$ python -q
>>> import numpy as np
>>> np.set_printoptions(precision=1, suppress=True, linewidth=140, floatmode="fixed")
>>> def rd(a):
...     return np.round(a, 1) + 0
... 
>>> B = np.array([[0, 2, 2, 0], [-2, -2, -2, -2], [-2, -2, 2, 2], [0, 2, 2, -1]])
>>> M = B + B.T
>>> M
array([[ 0,  0,  0,  0],
       [ 0, -4, -4,  0],
       [ 0, -4,  4,  4],
       [ 0,  0,  4, -2]])
>>> np.all(np.linalg.eigvalsh(M) > 0)
np.False_
>>> f = np.array([-5, -5, -2])
>>> F = np.array([np.roll(f, i) for i in range(3)])
>>> F
array([[-5, -5, -2],
       [-2, -5, -5],
       [-5, -2, -5]])
>>> B = np.array([[1, 0], [2, 4], [1, 1]])
>>> np.einsum("ik,kj->ij", F, B)
array([[-17, -22],
       [-17, -25],
       [-14, -13]])
>>> F @ B
array([[-17, -22],
       [-17, -25],
       [-14, -13]])
>>> np.einsum("ik,kj->ji", F, B)
array([[-17, -17, -14],
       [-22, -25, -13]])
>>> np.linalg.matrix_rank(F @ B)
np.int64(2)
>>> np.einsum("ij,ij->i", F, F)
array([54, 54, 54])
>>> np.linalg.matrix_rank(np.vstack([F, B.T]))
np.int64(3)
>>> np.vstack([F, B.T]).shape
(5, 3)
>>> feats = np.load("w.npy")
>>> feats
array([[1, 9, 1, 9],
       [7, 1, 7, 1],
       [1, 9, 1, 9],
       [7, 1, 7, 1]])
>>> B = feats / np.sqrt((feats ** 2).mean(axis=1, keepdims=True))
>>> feats - feats.mean(axis=1, keepdims=True)
array([[-4.0,  4.0, -4.0,  4.0],
       [ 3.0, -3.0,  3.0, -3.0],
       [-4.0,  4.0, -4.0,  4.0],
       [ 3.0, -3.0,  3.0, -3.0]])
>>> np.linalg.matrix_rank(feats - feats.mean(axis=1, keepdims=True))
np.int64(1)
>>> rd(B[2])
array([0.2, 1.4, 0.2, 1.4])
>>> rd(np.linalg.norm(B, axis=1))
array([2.0, 2.0, 2.0, 2.0])
>>> X = np.array([[-2, 0, -2, 3], [-1, 2, 1, 3], [-3, -3, -3, 0], [-3, 1, -1, 3]])
>>> X
array([[-2,  0, -2,  3],
       [-1,  2,  1,  3],
       [-3, -3, -3,  0],
       [-3,  1, -1,  3]])
>>> B = np.linalg.inv(X)
>>> rd(B)
array([[ 0.5,  0.0, -0.2, -0.5],
       [ 0.0, -1.0, -0.7,  1.0],
       [-0.5,  1.0,  0.5, -0.5],
       [ 0.3,  0.7,  0.2, -0.7]])
>>> O = B.astype(float).copy()
>>> for j in range(4):
...     O[:, j] -= O[:, :j] @ (O[:, :j].T @ O[:, j])
...     O[:, j] /= np.linalg.norm(O[:, j])
... 
>>> rd(O.T @ O)
array([[1.0, 0.0, 0.0, 0.0],
       [0.0, 1.0, 0.0, 0.0],
       [0.0, 0.0, 1.0, 0.0],
       [0.0, 0.0, 0.0, 1.0]])
>>> rd(O.T @ B)
array([[ 0.8, -0.4, -0.3, -0.3],
       [ 0.0,  1.5,  0.8, -1.3],
       [ 0.0,  0.0,  0.2, -0.1],
       [ 0.0,  0.0,  0.0,  0.2]])
>>> rd(np.linalg.norm(X, 2))
np.float64(7.0)
>>> rd(np.linalg.norm(X, axis=0))
array([4.8, 3.7, 3.9, 5.2])
>>> rd(np.linalg.norm(X, 1)), rd(np.linalg.norm(X, np.inf))
(np.float64(9.0), np.float64(9.0))
>>> X[0] @ X[1]
np.int64(9)
>>> rd(np.linalg.norm(X, "nuc"))
np.float64(13.9)
>>> np.linalg.norm(X, axis=1).argmax()
np.int64(2)
>>> w1 = np.array([[1, 3, 2, 2, 3], [2, 3, 2, 2, 2], [0, 2, 3, 2, 3], [3, 1, 1, 2, 1]])
>>> b = np.array([0, 0, 4, 1, 3])
>>> hid = np.maximum(X @ w1 + b, 0)
>>> hid
array([[ 7,  0,  0,  0,  0],
       [12,  8, 12, 11, 10],
       [ 0,  0,  0,  0,  0],
       [ 8,  0,  0,  1,  0]])
>>> rd((hid > 0).mean(axis=0))
array([0.8, 0.2, 0.2, 0.5, 0.2])
>>> (hid > 0).astype(int)
array([[1, 0, 0, 0, 0],
       [1, 1, 1, 1, 1],
       [0, 0, 0, 0, 0],
       [1, 0, 0, 1, 0]])
>>> np.linalg.matrix_rank(hid)
np.int64(3)
>>> basis = np.array([[4, 1], [-1, -9], [3, 4], [-2, 1], [-8, -1]])
>>> hid @ basis
array([[ 28,   7],
       [-26, -11],
       [  0,   0],
       [ 30,   9]])
>>> w1 @ basis
array([[-21, -19],
       [ -9, -17],
       [-21,  -7],
       [  2,  -1]])
>>> (hid @ basis).round(6).argmax(axis=1)
array([0, 1, 0, 0])
>>> rng = np.random.default_rng(34)
>>> B = X + rng.integers(-2, 3, (4, 2)) @ rng.integers(-2, 3, (2, 4))
>>> B
array([[ 6, -4,  2, -3],
       [-1,  6,  1,  5],
       [ 3, -5,  0, -4],
       [-1,  3,  0,  3]])
>>> np.abs(B - X).sum(axis=1)
array([22,  6, 15,  5])
>>> B - X
array([[ 8, -4,  4, -6],
       [ 0,  4,  0,  2],
       [ 6, -2,  3, -4],
       [ 2,  2,  1,  0]])
>>> rd(np.linalg.svd(B - X, compute_uv=False))
array([14.3,  4.8,  0.0,  0.0])
>>> mat = np.array([[-2.9, -1.6, 0.0],
...     [0.6, -1.8, -2.9],
...     [1.2, 4.0, -1.1],
...     [-0.1, 3.6, 2.3],
...     [-0.1, 2.6, 2.1],
...     [-0.1, 3.2, -3.0],
...     [0.8, -0.8, 1.3],
...     [-0.2, -4.5, 1.7],
...     [0.8, -4.1, 1.5],
...     [-0.1, -5.7, -1.3],
...     [0.7, -8.8, 2.0],
...     [-1.5, 2.2, 1.6],
...     [0.5, -3.4, 0.8],
...     [0.6, -10.0, 1.2],
...     [-0.3, 1.2, 3.0],
...     [0.8, -1.0, 0.4],
...     [-1.4, 7.1, -1.0],
...     [-0.8, 5.5, 0.5],
...     [-1.0, -4.3, -0.3]])
>>> lab = rng.permutation(3)
>>> B = mat[:, lab] * rng.choice([-1, 1], 3)
>>> B
array([[-2.9,  0.0,  1.6],
       [ 0.6, -2.9,  1.8],
       [ 1.2, -1.1, -4.0],
       [-0.1,  2.3, -3.6],
       [-0.1,  2.1, -2.6],
       [-0.1, -3.0, -3.2],
       [ 0.8,  1.3,  0.8],
       [-0.2,  1.7,  4.5],
       [ 0.8,  1.5,  4.1],
       [-0.1, -1.3,  5.7],
       [ 0.7,  2.0,  8.8],
       [-1.5,  1.6, -2.2],
       [ 0.5,  0.8,  3.4],
       [ 0.6,  1.2, 10.0],
       [-0.3,  3.0, -1.2],
       [ 0.8,  0.4,  1.0],
       [-1.4, -1.0, -7.1],
       [-0.8,  0.5, -5.5],
       [-1.0, -0.3,  4.3]])
>>> U, _, vt = np.linalg.svd(mat.T @ B)
>>> lab
array([0, 2, 1])
>>> rd(np.linalg.lstsq(mat, B)[0])
array([[ 1.0,  0.0,  0.0],
       [ 0.0,  0.0, -1.0],
       [ 0.0,  1.0,  0.0]])
>>> rd(U @ vt)
array([[ 1.0,  0.0,  0.0],
       [ 0.0,  0.0, -1.0],
       [ 0.0,  1.0,  0.0]])
>>> def softmax(z):
...     e = np.exp(z - z.max(axis=-1, keepdims=True))
...     return e / e.sum(axis=-1, keepdims=True)
... 
>>> rd(softmax(mat[0]))
array([0.0, 0.2, 0.8])
>>> rd(softmax(mat).sum(axis=1))
array([1.0, 1.0, 1.0, 1.0, 1.0, 1.0, 1.0, 1.0, 1.0, 1.0, 1.0, 1.0, 1.0, 1.0, 1.0, 1.0, 1.0, 1.0, 1.0])
>>> att = mat @ mat.T / np.sqrt(3)
>>> rd(softmax(att)[0] @ mat)
array([ 0.2, -8.5,  1.1])
>>> data = np.array([[-24.9, -58.9, -26.8],
...     [-26.4, 16.1, 37.4],
...     [-28.9, 14.6, 37.7],
...     [-1.6, -23.2, -13.6],
...     [-28.8, 13.1, 38.1],
...     [-25.4, -56.3, -26.9],
...     [-26.9, -57.3, -27.2],
...     [-1.2, -21.2, -13.5],
...     [-27.6, -56.0, -25.7],
...     [-27.3, -58.7, -26.5],
...     [0.2, -19.7, -13.2],
...     [-0.8, -21.7, -14.0],
...     [-23.8, -57.3, -27.0],
...     [-27.7, 14.2, 37.7],
...     [-28.5, 14.3, 38.5],
...     [-24.7, -59.1, -25.3],
...     [-25.1, -58.3, -25.0],
...     [-28.2, 12.6, 37.2],
...     [-25.8, -57.7, -27.7],
...     [-2.5, -21.7, -15.8],
...     [-26.8, 14.6, 38.0]])
>>> C2 = np.cov(data, rowvar=False)
>>> np.argwhere(np.triu(np.abs(np.corrcoef(data.T)) > 0.8, 1))
array([[1, 2]])
>>> np.median(data, axis=0)
array([-25.8, -21.7, -14.0])
>>> Xc = (data - data.mean(axis=0)) / data.std(axis=0)
>>> np.argwhere(np.abs(Xc) > 2)
array([], shape=(0, 2), dtype=int64)
>>> b = np.linalg.lstsq(np.delete(Xc, 0, axis=1), Xc[:, 0])[0]
>>> rd(b)
array([ 3.1, -3.3])
>>> [round(float(x), 1) for x in np.linalg.svd(data, compute_uv=False)[:3]]
[219.5, 119.4, 6.4]
>>> rd(np.abs(np.linalg.svd(data)[2][-1]))
array([0.6, 0.5, 0.6])
>>> t = np.deg2rad(72)
>>> A = np.eye(3)
>>> A[np.ix_([2, 0], [2, 0])] = [[np.cos(t), -np.sin(t)], [np.sin(t), np.cos(t)]]
>>> rd(A)
array([[ 0.3,  0.0,  1.0],
       [ 0.0,  1.0,  0.0],
       [-1.0,  0.0,  0.3]])
>>> x = np.array([3, 1, 0])
>>> rd(np.linalg.norm(x)), rd(np.linalg.norm(A @ x))
(np.float64(3.2), np.float64(3.2))
>>> rd(np.linalg.det(A))
np.float64(1.0)
>>> rd(A.T @ (A @ x))
array([3.0, 1.0, 0.0])
>>> [p for p in range(1, 25) if np.allclose(np.linalg.matrix_power(A, p), np.eye(3))]
[5, 10, 15, 20]
>>> rd(np.linalg.det(A.T))
np.float64(1.0)
>>> rd(np.linalg.det(2 * A)), rd(np.linalg.det(A))
(np.float64(8.0), np.float64(1.0))
>>> rd(np.linalg.det(A[::-1]))
np.float64(-1.0)
>>> rd(np.sort(np.abs(np.linalg.eigvals(A))))
array([1.0, 1.0, 1.0])
>>> rd(np.linalg.det(A))
np.float64(1.0)
>>> rd(np.linalg.matrix_power(A, 3))
array([[-0.8,  0.0, -0.6],
       [ 0.0,  1.0,  0.0],
       [ 0.6,  0.0, -0.8]])
>>> x = np.array([-1, -3, -3])
>>> rhs = A @ x
>>> rd(rhs)
array([-3.2, -3.0,  0.0])
>>> rd(np.linalg.solve(A, rhs))
array([-1.0, -3.0, -3.0])
>>> rd(np.linalg.solve(A, A[:, 2]))
array([0.0, 0.0, 1.0])
>>> W0 = np.loadtxt("arr.csv", delimiter=",")
>>> W0
array([[-2.0,  2.0,  2.0],
       [ 0.0,  0.0,  0.0],
       [-2.0,  2.0,  2.0],
       [-3.0,  2.0,  2.0],
       [-1.0, -2.0,  0.0],
       [-3.0,  2.0,  2.0],
       [-2.0,  2.0,  2.0],
       [-4.0,  0.0,  2.0],
       [-1.0,  0.0,  0.0],
       [-1.0, -2.0,  0.0],
       [ 0.0,  0.0,  0.0],
       [ 0.0,  0.0,  0.0],
       [-1.0,  0.0,  0.0],
       [ 0.0,  0.0,  0.0],
       [ 0.0,  0.0,  0.0],
       [ 0.0,  0.0,  0.0],
       [ 0.0,  0.0,  0.0],
       [-1.0, -2.0,  0.0],
       [-1.0,  0.0,  0.0],
       [-1.0, -2.0,  0.0],
       [-1.0,  0.0,  0.0],
       [-3.0,  0.0,  2.0],
       [-2.0, -2.0,  0.0]])
>>> # row 2 repeats row 0
>>> B = np.c_[W0[:, :1] @ np.array([[4]]), np.array([1, 0, 0, -1, 2, -1, 1, 2, 0, 1, -2, 0, -2, -1, -1, 0, -1, -1, -1, 2, 0, 0, 0])]
>>> B
array([[ -8.0,   1.0],
       [  0.0,   0.0],
       [ -8.0,   0.0],
       [-12.0,  -1.0],
       [ -4.0,   2.0],
       [-12.0,  -1.0],
       [ -8.0,   1.0],
       [-16.0,   2.0],
       [ -4.0,   0.0],
       [ -4.0,   1.0],
       [  0.0,  -2.0],
       [  0.0,   0.0],
       [ -4.0,  -2.0],
       [  0.0,  -1.0],
       [  0.0,  -1.0],
       [  0.0,   0.0],
       [  0.0,  -1.0],
       [ -4.0,  -1.0],
       [ -4.0,  -1.0],
       [ -4.0,   2.0],
       [ -4.0,   0.0],
       [-12.0,   0.0],
       [ -8.0,   0.0]])
>>> rd(np.linalg.norm(np.linalg.qr(W0)[0].T @ B, axis=0) ** 2 / ((B ** 2).sum(axis=0) + 1e-12))
array([1.0, 0.3])
>>> np.linalg.matrix_rank(B)
np.int64(2)
>>> np.linalg.matrix_rank(np.c_[W0, B])
np.int64(4)
